>>> import numpy as np
>>> np.set_printoptions(precision=3, suppress=True, linewidth=160, legacy="1.25")
>>> B = np.array([[2, -1, 3, -3], [-1, -3, -2, -1], [-2, 0, -3, 0], [1, -3, 2, -3]])
>>> basis = np.array([[8, 5], [-4, -4]])
>>> K = np.block([[B, np.zeros((4, 2))], [np.zeros((2, 4)), basis]])
>>> print(K)
[[ 2. -1.  3. -3.  0.  0.]
 [-1. -3. -2. -1.  0.  0.]
 [-2.  0. -3.  0.  0.  0.]
 [ 1. -3.  2. -3.  0.  0.]
 [ 0.  0.  0.  0.  8.  5.]
 [ 0.  0.  0.  0. -4. -4.]]
>>> f, r1 = K[0], K[4]
>>> print(f @ f)
23.0
>>> p = (f @ r1) / (f @ f) * f
>>> print(np.linalg.matrix_rank(np.outer(f, r1)))
1
>>> print((r1 - p) @ f)
0.0
>>> rng = np.random.default_rng(546826)
>>> lab = rng.permutation(6)
>>> B = K[:, lab] * rng.choice([-1, 1], 6)
>>> print(B)
[[ 3.  0. -3.  2.  0. -1.]
 [ 1.  0.  2. -1.  0. -3.]
 [-0.  0.  3. -2.  0.  0.]
 [ 3.  0. -2.  1.  0. -3.]
 [-0.  5. -0.  0.  8.  0.]
 [-0. -4. -0.  0. -4.  0.]]
>>> Uu, _, vt = np.linalg.svd(K.T @ B)
>>> print(np.round(Uu @ vt, 3) + 0)
[[ 0.  0.  0.  1.  0.  0.]
 [ 0.  0.  0.  0.  0.  1.]
 [ 0.  0. -1.  0.  0.  0.]
 [-1.  0.  0.  0.  0.  0.]
 [ 0.  0.  0.  0.  1.  0.]
 [ 0.  1.  0.  0.  0.  0.]]
>>> print(lab)
[3 5 2 0 4 1]
>>> cov = K.T @ K
>>> print(np.trace(cov), (K ** 2).sum())
195.0 195.0
>>> print(np.diag(cov))
[10. 19. 26. 19. 80. 41.]
>>> W1 = np.array([[-1, -2], [1, 1], [-1, -1], [0, -2], [2, 0], [0, -2]])
>>> beta = np.array([1, 5])
>>> H = np.maximum(K @ W1 + beta, 0)
>>> print(np.linalg.matrix_rank(H))
2
>>> basis = np.array([[-1, 0], [-2, 1]])
>>> print(W1 @ basis)
[[ 5 -2]
 [-3  1]
 [ 3 -1]
 [ 4 -2]
 [-2  0]
 [ 4 -2]]
>>> print((H @ basis).round(6).argmax(axis=1))
[1 1 1 1 1 1]
>>> arr = np.loadtxt("mat.csv", delimiter=",")
>>> print(arr)
[[-0.2   -2.2   -1.4   -0.606 -1.    -1.8    0.6    1.2    0.1    0.2    0.1  ]
 [-0.2    0.3    0.7   -0.574  2.7    0.     1.    -0.4   -0.1   -0.2    1.7  ]
 [-0.8    1.7   -1.    -2.368  1.    -1.2   -0.4   -2.    -0.6    0.1   -1.8  ]
 [-0.6   -0.9   -0.9   -1.836 -0.1    0.8   -0.5   -1.3   -0.4   -0.6    0.6  ]
 [ 1.9    1.6    1.     5.674 -0.1    0.9    1.6    1.4    0.3   -1.    -0.6  ]
 [-1.6   -0.4    0.7   -4.809 -0.6   -0.4    1.6    0.1   -0.1   -0.5   -0.4  ]
 [ 1.1   -2.2    0.8    3.281 -0.6   -0.1    0.6   -1.6   -2.4    2.4    0.1  ]
 [-0.7    1.6   -0.7   -2.094 -0.7   -0.2   -0.6   -1.4    0.9    0.     0.7  ]
 [ 0.6    0.2   -0.4    1.797  1.3   -0.2   -1.7    0.5    0.3   -1.4   -1.1  ]
 [-0.1    0.9    1.    -0.294 -1.9    0.8   -0.2   -1.2   -1.     0.6    0.2  ]
 [ 0.8   -0.4    0.3    2.408  2.4    0.2    0.5    2.1   -0.3   -1.8    0.1  ]
 [-1.3   -0.3   -0.9   -3.921  1.7   -1.2   -0.7   -0.4    2.7   -0.2    1.2  ]
 [-1.1   -0.9   -0.4   -3.294 -0.1   -0.7   -0.8   -0.1    0.1    0.9    0.3  ]
 [ 0.     1.5   -0.1    0.01  -0.2    1.3   -0.3   -0.6    0.7   -1.5    0.2  ]
 [-1.7    2.3   -0.4   -5.124  0.7    0.4   -0.8    0.8   -1.2   -1.8   -0.3  ]
 [ 1.2    1.8   -1.     3.592 -2.    -0.6    1.2   -0.3    0.1    1.    -0.7  ]
 [-1.3    0.7   -0.9   -3.856  1.     1.1    0.8    0.7    0.2   -0.2    1.5  ]
 [ 1.2    0.2    0.4    3.629  1.7    1.9    0.2   -0.6    0.7   -0.2   -0.3  ]
 [-0.6    1.4   -1.1   -1.83   0.2    0.5    0.5   -0.3    1.2    1.1    0.3  ]
 [ 0.     1.7   -0.7    0.007  0.5   -0.8    1.9    0.1   -1.8   -0.2    0.3  ]
 [ 1.3    1.3    2.2    3.892  0.9   -0.2    0.1   -0.7   -0.5   -1.7   -1.2  ]
 [ 0.9    0.     1.4    2.694 -0.8   -1.8    0.7   -0.7   -0.1   -0.9    1.5  ]
 [-0.8    0.    -0.8   -2.426 -0.6    0.     2.     0.5    0.7    0.1   -0.3  ]
 [-1.4   -0.7   -0.2   -4.207  0.1    0.6    1.2    0.2   -0.6   -0.5    1.6  ]
 [ 0.5   -0.9    0.     1.532  1.8    1.7    0.1    0.1   -0.9    0.1    0.2  ]
 [ 0.3    0.    -1.7    0.946 -0.7    1.5   -1.1   -2.5    0.9    1.7   -0.1  ]
 [ 2.7    0.8    1.9    8.084  0.6   -0.8    0.2   -0.3    0.4   -0.5    0.9  ]
 [ 0.    -0.4   -1.4   -0.032 -1.6    0.8   -0.3   -0.4   -2.2    1.3   -1.9  ]
 [ 0.2    0.2   -0.4    0.633  0.1    0.3   -0.3    2.2    0.6    1.9   -0.2  ]
 [-0.5    0.7   -1.3   -1.513  1.3    0.2   -1.7   -1.4    1.6   -1.1   -1.   ]
 [-0.5    1.3   -0.1   -1.526  0.4   -1.     0.6    0.3   -0.5    0.     1.2  ]
 [ 1.6   -0.5   -0.3    4.794  1.4   -1.8   -1.     1.1   -0.9    0.6    1.   ]
 [-0.3   -1.8    1.5   -0.909  0.    -0.7   -0.1    1.7    0.3    0.3   -1.   ]
 [-0.9    0.6   -0.4   -2.701  0.4    0.8    0.8    0.4   -1.     2.2    0.2  ]
 [-0.6   -1.5    0.    -1.761 -1.2   -0.3   -1.     0.     0.4    0.5    0.1  ]
 [-2.     1.1    0.5   -5.978 -0.8   -1.2   -0.9    0.3   -2.4    0.3    1.2  ]
 [-0.7   -0.8   -0.2   -2.114  0.6   -2.1   -1.     0.3    0.4    1.    -0.5  ]
 [ 0.2    0.5    0.3    0.6   -1.    -1.1    1.     0.     0.    -0.2   -0.4  ]
 [ 0.8   -0.1    1.     2.384 -0.2    0.4   -0.8   -0.1   -0.5   -1.2   -0.3  ]]
>>> basis = arr[[31, 34]].astype(float)
>>> for _ in range(5):
...     lab = np.linalg.norm(arr[:, None] - basis, axis=-1).argmin(axis=1)
...     basis = np.array([arr[lab == j].mean(axis=0) for j in range(2)])
... 
>>> print(lab)
[1 1 1 1 0 1 0 1 0 1 0 1 1 1 1 0 1 0 1 1 0 0 1 1 0 1 0 1 1 1 1 0 1 1 1 1 1 1 0]
>>> print(np.abs(basis[1] - basis[0]).argmax())
3
